$ python -q
>>> import numpy as np
>>> import numpy.linalg as la
>>> np.set_printoptions(precision=1, suppress=True, linewidth=160, floatmode="fixed")
>>> def rd(a):
...     return np.round(a, 1) + 0
... 
>>> out = np.array([[0, 3, 0, 2, 0, 1, 1, 3, 0, 0], [1, 0, 0, 1, 0, 2, 2, 1, 0, 3]])
>>> A = out.T @ out
>>> print(A)
[[ 1  0  0  1  0  2  2  1  0  3]
 [ 0  9  0  6  0  3  3  9  0  0]
 [ 0  0  0  0  0  0  0  0  0  0]
 [ 1  6  0  5  0  4  4  7  0  3]
 [ 0  0  0  0  0  0  0  0  0  0]
 [ 2  3  0  4  0  5  5  5  0  6]
 [ 2  3  0  4  0  5  5  5  0  6]
 [ 1  9  0  7  0  5  5 10  0  3]
 [ 0  0  0  0  0  0  0  0  0  0]
 [ 3  0  0  3  0  6  6  3  0  9]]
>>> out = A[0, 0] * A[1:] - np.outer(A[1:, 0], A[0])
>>> print(out)
[[0 9 0 6 0 3 3 9 0 0]
 [0 0 0 0 0 0 0 0 0 0]
 [0 6 0 4 0 2 2 6 0 0]
 [0 0 0 0 0 0 0 0 0 0]
 [0 3 0 2 0 1 1 3 0 0]
 [0 3 0 2 0 1 1 3 0 0]
 [0 9 0 6 0 3 3 9 0 0]
 [0 0 0 0 0 0 0 0 0 0]
 [0 0 0 0 0 0 0 0 0 0]]
>>> print(la.matrix_rank(out), la.matrix_rank(A))
1 2
>>> print(np.flatnonzero(~out.round(6).any(axis=1)))
[1 3 7 8]
>>> print(la.matrix_rank(A, rtol=0.1))
2
>>> E = np.load("run4.npy")
>>> print(E)
[[ 0 -3 -1  7 -5 -5]
 [ 3  0 -1  9 -7  3]
 [ 1  1  0 -2  3  8]
 [-7 -9  2  0  4 -4]
 [ 5  7 -3 -4  0 -2]
 [ 5 -3 -8  4  2  0]]
>>> print(rd(np.abs(la.svd(E)[2][-1])))
[0.2 0.5 0.1 0.6 0.6 0.1]
>>> print(la.cond(E) > 100)
True
>>> print(la.matrix_rank(E, rtol=0.1))
4
>>> f = np.array([-2, 1, -2, 3, 2, 0])
>>> out = E + np.outer(f, np.eye(6)[3])
>>> print(la.matrix_rank(la.inv(out) - la.inv(E), tol=1e-8))
1
>>> print(rd(la.det(out) / la.det(E)), rd(1 + la.solve(E, f)[3]))
-39.2 -39.2
>>> U, s, vt = la.svd(E)
>>> print(rd(s))
[16.2 16.2  9.9  9.9  0.0  0.0]
>>> print(np.argmax(s[:-1] / (s[1:] + 1e-6)) + 1)
4
>>> out = U[:, :4] @ np.diag(s[:4]) @ vt[:4]
>>> print(rd(out))
[[ 0.0 -3.0 -1.0  7.0 -5.0 -5.0]
 [ 3.0  0.0 -1.0  9.0 -7.0  3.0]
 [ 1.0  1.0  0.0 -2.0  3.0  8.0]
 [-7.0 -9.0  2.0  0.0  4.0 -4.0]
 [ 5.0  7.0 -3.0 -4.0  0.0 -2.0]
 [ 5.0 -3.0 -8.0  4.0  2.0  0.0]]
>>> print(rd(la.norm(E - out) / la.norm(E)))
0.0
>>> print(la.matrix_rank(out))
4
>>> data = np.loadtxt("dump.csv", delimiter=",")
>>> print(data)
[[  1.2   0.1  -0.2  -0.3   0.7   0.5   1.1  -2.6  -0.5   0.0]
 [ -9.0   1.0  -2.0  -8.0  14.0 -19.0   3.0  -2.0   0.0   0.0]
 [ -1.1   0.8  -0.4   0.0   0.2  -0.3  -0.1  -0.5   1.4   0.7]
 [ -0.9  -1.8   1.4  -0.4  -0.4   0.6   0.4   0.9   0.0   1.3]
 [  0.4  -0.8  -0.1  -0.4   0.5  -0.9  -1.1   0.4   0.4   0.3]
 [  1.6  -2.0   0.6  -0.1   0.5   0.0  -0.6   1.4   0.0  -0.2]
 [  1.3   0.1   0.0   0.4   0.6   1.2   0.4   0.1   0.0   1.1]
 [ -1.6   0.8   0.1   0.4  -0.3  -1.1  -0.8   2.3   1.3   0.3]
 [  0.6   0.4  -2.3  -1.4  -1.2  -0.7   1.0   0.7   0.2   0.3]
 [ -0.5  -1.1   0.7  -1.7   0.0   0.1  -1.1   0.9  -0.9  -1.5]
 [ -0.5   0.8  -1.3  -0.9  -0.1   1.1  -0.5  -1.6  -0.8  -1.2]
 [  0.2   0.1   0.7  -0.9   0.4   0.0   0.3   1.9   0.1  -0.5]
 [ -0.9   0.2   0.4   0.3   0.0   0.8  -0.2  -1.3   1.2   0.7]
 [ -0.7   0.6  -0.1   0.8   0.3  -1.1  -0.2   0.5  -0.5   0.0]]
>>> W = np.array([[-4, 3, -4],
...     [-1, 4, 0],
...     [3, -4, -2],
...     [-5, 2, -4],
...     [-1, -3, 3],
...     [1, -2, 3],
...     [3, -3, 2],
...     [-4, -3, -1],
...     [3, 2, -1],
...     [3, 5, -2]])
>>> beta = np.array([2, 2, 0])
>>> hid = np.maximum(data @ W + beta, 0)
>>> print(la.matrix_rank(hid))
3
>>> print((hid > 0).astype(int))
[[1 1 1]
 [1 0 1]
 [1 1 1]
 [1 0 1]
 [0 1 0]
 [0 0 0]
 [0 1 0]
 [0 1 0]
 [1 1 1]
 [1 0 1]
 [1 1 1]
 [0 0 1]
 [1 1 1]
 [0 1 0]]
>>> Z = np.array([[3, 0], [3, -1], [1, 3]])
>>> print((hid @ Z).round(6).argmax(axis=1))
[0 0 0 0 0 0 0 0 0 1 1 1 0 0]
>>> print(W @ Z)
[[ -7 -15]
 [  9  -4]
 [ -5  -2]
 [-13 -14]
 [ -9  12]
 [  0  11]
 [  2   9]
 [-22   0]
 [ 14  -5]
 [ 22 -11]]
